$ python3 -q
>>> import numpy as np
>>> np.set_printoptions(precision=2, suppress=True, linewidth=140)
>>> def tidy(a):
...     return np.round(a, 2) + 0
... 
>>> feats = np.load("dump.npy")
>>> feats
array([[ 0.5,  2. , -7. ],
       [ 0.8,  1.8, -1.5],
       [-0.2,  1.1,  0.2],
       [-1.6, -1.1,  0.8],
       [ 2.6,  0.3,  1.6],
       [-0.3, -0.2,  1.2],
       [-1.2, -1.4,  0. ],
       [ 0.4, -1.2, -0.6],
       [ 0.7, -0.2,  0.3],
       [ 0.6, -0.7, -1.2],
       [-0.1, -0.7,  0.8],
       [ 1.9,  0. , -0.5],
       [-0.9, -0.6, -1.2],
       [-0.4, -0.3,  2.1]])
>>> dist = np.linalg.norm(feats[:, None] - feats[None], axis=-1)
>>> tidy(dist[:5, :5])
array([[0.  , 5.51, 7.29, 8.65, 9.01],
       [5.51, 0.  , 2.09, 4.41, 3.89],
       [7.29, 2.09, 0.  , 2.68, 3.23],
       [8.65, 4.41, 2.68, 0.  , 4.5 ],
       [9.01, 3.89, 3.23, 4.5 , 0.  ]])
>>> dist.shape
(14, 14)
>>> np.linalg.matrix_rank(dist ** 2)
np.int64(5)
>>> np.flatnonzero(dist[11] < dist.mean() / 2)
array([ 8, 11])
>>> dist[11].round(6).argsort(kind="stable")[:4]
array([11,  8,  9,  7])
>>> (dist + 1e9 * np.eye(14)).round(6).argmin(axis=1)
array([ 1,  2,  8,  6, 11, 10,  3,  9, 10,  7,  5,  8,  6,  5])
>>> A2 = feats / np.sqrt((feats ** 2).mean(axis=1, keepdims=True))
>>> np.linalg.matrix_rank(feats - feats.mean(axis=1, keepdims=True))
np.int64(2)
>>> labels = feats[:, 1] > np.median(feats[:, 1])
>>> r0 = feats[labels].mean(axis=0) - feats[~labels].mean(axis=0)
>>> labels.astype(int)
array([1, 1, 1, 0, 1, 1, 0, 0, 1, 0, 0, 1, 0, 0])
>>> ((feats - feats.mean(axis=0)) @ r0 > 0).astype(int)
array([1, 1, 1, 0, 1, 0, 0, 0, 0, 1, 0, 1, 0, 0])
>>> tidy((((feats - feats.mean(axis=0)) @ r0 > 0) == labels).mean())
np.float64(0.79)
>>> cen = feats - feats.mean(axis=0)
>>> left, s, VT = np.linalg.svd(cen, full_matrices=False)
>>> (np.sign(left[:, 0]) == np.sign(left[0, 0])).astype(int)
array([1, 1, 0, 0, 0, 0, 0, 0, 0, 1, 0, 1, 1, 0])
>>> np.linalg.matrix_rank(cen)
np.int64(3)
>>> tidy(VT[0] * np.sign(VT[0, np.abs(VT[0]).argmax()]))
array([-0.09, -0.3 ,  0.95])
>>> np.searchsorted(np.cumsum(s ** 2) / (s ** 2).sum(), 0.9) + 1
np.int64(2)
>>> tidy(cen.mean(axis=0))
array([0., 0., 0.])
>>> tidy((s ** 2).sum() ** 2 / (s ** 4).sum())
np.float64(1.75)
>>> np.abs(left[:, 0]).argmax()
np.int64(0)
>>> tidy(s)
array([8.26, 4.39, 2.56])
>>> s = 20 * 0.5 ** np.arange(3)
>>> rng = np.random.default_rng(198)
>>> E = rng.normal(size=(15, 3)) * rng.permutation(s)
>>> tidy(E)
array([[-11.31,  -8.83,   5.2 ],
       [-31.75,   3.66,   0.86],
       [  8.84,  -7.87,  -0.67],
       [ 15.76,  -1.56,  -1.6 ],
       [ -4.48,  -0.11,   2.27],
       [-16.21,  -2.17,   3.23],
       [  0.77,  -1.72,   1.49],
       [ -1.47,  11.09,   1.89],
       [  6.88,  19.06,  -6.1 ],
       [-11.79,  -8.75,   5.7 ],
       [  1.23,  -2.2 ,  -5.84],
       [ 18.95,   1.54,   2.58],
       [ -0.31,   3.52,  -2.93],
       [ -5.35,   2.94,  -4.47],
       [  4.51, -15.68,  -6.95]])
>>> W2 = E[[10, 2]].astype(float)
>>> for _ in range(5):
...     labels = np.linalg.norm(E[:, None] - W2, axis=-1).argmin(axis=1)
...     W2 = np.array([E[labels == j].mean(axis=0) for j in range(2)])
... 
>>> labels
array([0, 0, 1, 1, 0, 0, 0, 0, 0, 0, 0, 1, 0, 0, 1])
>>> np.bincount(labels)
array([11,  4])
>>> A2 = E / np.sqrt((E ** 2).mean(axis=1, keepdims=True))
>>> tidy(np.linalg.norm(A2, axis=1))
array([1.73, 1.73, 1.73, 1.73, 1.73, 1.73, 1.73, 1.73, 1.73, 1.73, 1.73, 1.73, 1.73, 1.73, 1.73])
>>> np.linalg.matrix_rank(E - E.mean(axis=1, keepdims=True))
np.int64(2)
>>> x0 = np.array([1, -1, 1])
>>> np.linalg.norm(E @ x0) <= np.linalg.norm(E, 2) * np.linalg.norm(x0) + 1e-9
np.True_
>>> np.sign((E @ x0).round(6))
array([ 1., -1.,  1.,  1., -1., -1.,  1., -1., -1.,  1., -1.,  1., -1., -1.,  1.])
>>> tidy(E @ np.eye(3)[2])
array([ 5.2 ,  0.86, -0.67, -1.6 ,  2.27,  3.23,  1.49,  1.89, -6.1 ,  5.7 , -5.84,  2.58, -2.93, -4.47, -6.95])
>>> P = E @ np.linalg.solve(E.T @ E, E.T)
>>> np.allclose(P @ P, P)
True
>>> x0 = np.array([3, 3, -2])
>>> rhs = E @ x0
>>> tidy(np.linalg.pinv(E) @ E)
array([[1., 0., 0.],
       [0., 1., 0.],
       [0., 0., 1.]])
>>> rhs = rhs + 0.05 * rng.normal(size=15)
>>> tidy(rhs)
array([-70.87, -86.  ,   4.28,  45.84, -18.28, -61.68,  -5.83,  25.04,  89.96, -72.99,   8.78,  56.3 ,  15.43,   1.75, -19.59])
>>> coef, *_ = np.linalg.lstsq(E, rhs)
>>> tidy(coef)
array([ 3.,  3., -2.])
>>> tidy(np.linalg.norm(rhs - E @ coef))
np.float64(0.13)
>>> coef.round()
array([ 3.,  3., -2.])
>>> tidy(E.T @ (rhs - E @ coef))
array([0., 0., 0.])
>>> [round(float(np.linalg.norm(np.linalg.solve(E.T @ E + lam * np.eye(3), E.T @ rhs))), 2) for lam in (0, 1, 10, 100)]
[4.69, 4.69, 4.64, 4.31]
>>> mat = np.load("block9.npy")
>>> mat
array([[ 4,  4,  2,  2],
       [ 0,  0,  0,  0],
       [-4, -4, -2, -2],
       [-4, -4, -2, -2]])
>>> # columns 0 and 1 are equal
>>> mat.ravel(order="F")
array([ 4,  0, -4, -4,  4,  0, -4, -4,  2,  0, -2, -2,  2,  0, -2, -2])
>>> mat.reshape(-1, 2)
array([[ 4,  4],
       [ 2,  2],
       [ 0,  0],
       [ 0,  0],
       [-4, -4],
       [-2, -2],
       [-4, -4],
       [-2, -2]])
>>> mat.reshape(2, -1)
array([[ 4,  4,  2,  2,  0,  0,  0,  0],
       [-4, -4, -2, -2, -4, -4, -2, -2]])
>>> T = mat.reshape(4, 2, -1)
>>> np.einsum("ihd,jhd->hij", T, T).shape
(2, 4, 4)
>>> T.sum(axis=1)
array([[ 6,  6],
       [ 0,  0],
       [-6, -6],
       [-6, -6]])
>>> T[:, 0]
array([[ 4,  4],
       [ 0,  0],
       [-4, -4],
       [-4, -4]])
>>> rk = np.linalg.matrix_rank(mat)
>>> rk
np.int64(1)
>>> null = np.linalg.svd(mat)[2][rk:].T
>>> tidy(mat @ null)
array([[0., 0., 0.],
       [0., 0., 0.],
       [0., 0., 0.],
       [0., 0., 0.]])
>>> [int(np.linalg.matrix_rank(mat[:, :j + 1])) for j in range(4)]
[1, 1, 1, 1]
>>> tidy(null @ null.T)
array([[ 0.6, -0.4, -0.2, -0.2],
       [-0.4,  0.6, -0.2, -0.2],
       [-0.2, -0.2,  0.9, -0.1],
       [-0.2, -0.2, -0.1,  0.9]])
>>> np.allclose(mat @ null, 0)
True
>>> tidy(np.trace(np.linalg.pinv(mat) @ mat))
np.float64(1.0)
>>> np.unique(mat.round(6), axis=0).shape
(3, 4)
>>> np.linalg.lstsq(mat[:-1].T, mat[-1])[2]
np.int32(1)
>>> np.abs(np.diag(np.linalg.qr(mat)[1])) > 1e-9
array([ True, False, False, False])
>>> T = np.stack([feats, -1 * feats, feats[::-1]])
>>> (T @ feats.T).shape
(3, 14, 14)
>>> J = np.array([[-2.0, 1.0, 0.0], [0.0, -2.0, 1.0], [0.0, 0.0, -2.0]])
>>> w1 = np.array([[2, 1, 1], [0, 0, 2], [3, 3, 1]])
>>> coef = np.array([1, 2, 1])
>>> act = np.maximum(J @ w1 + coef, 0)
>>> (act > 0).astype(int)
array([[0, 0, 1],
       [1, 1, 0],
       [0, 0, 0]])
>>> act
array([[0., 0., 1.],
       [4., 5., 0.],
       [0., 0., 0.]])
>>> W2 = np.array([[5, 1], [1, 4], [5, 0]])
>>> act @ W2
array([[ 5.,  0.],
       [25., 24.],
       [ 0.,  0.]])
>>> w1 @ W2
array([[16,  6],
       [10,  0],
       [23, 15]])
>>> (act @ W2).round(6).argmax(axis=1)
array([0, 0, 0])
>>> labels = rng.permutation(3)
>>> labels
array([1, 0, 2])
>>> A2 = J[labels][:, labels]
>>> np.diag(A2)
array([-2., -2., -2.])
>>> tidy(np.sort(np.abs(np.linalg.eigvals(A2))))
array([2., 2., 2.])
>>> arr = np.array([[12, 4, -8, 8], [4, 15, 2, -3], [-8, 2, 18, 3], [8, -3, 3, 18]])
>>> A2 = arr + rng.integers(-2, 3, (4, 3)) @ rng.integers(-2, 3, (3, 4))
>>> A2
array([[ 14,   3, -12,   4],
       [  0,  13,   0,  -1],
       [ -6,   4,  20,   5],
       [ 12,  -2,   1,  16]])
>>> np.linalg.matrix_rank(A2 - arr, tol=1e-8)
np.int64(3)
>>> np.abs(A2 - arr).sum(axis=1)
array([11, 10,  8,  9])
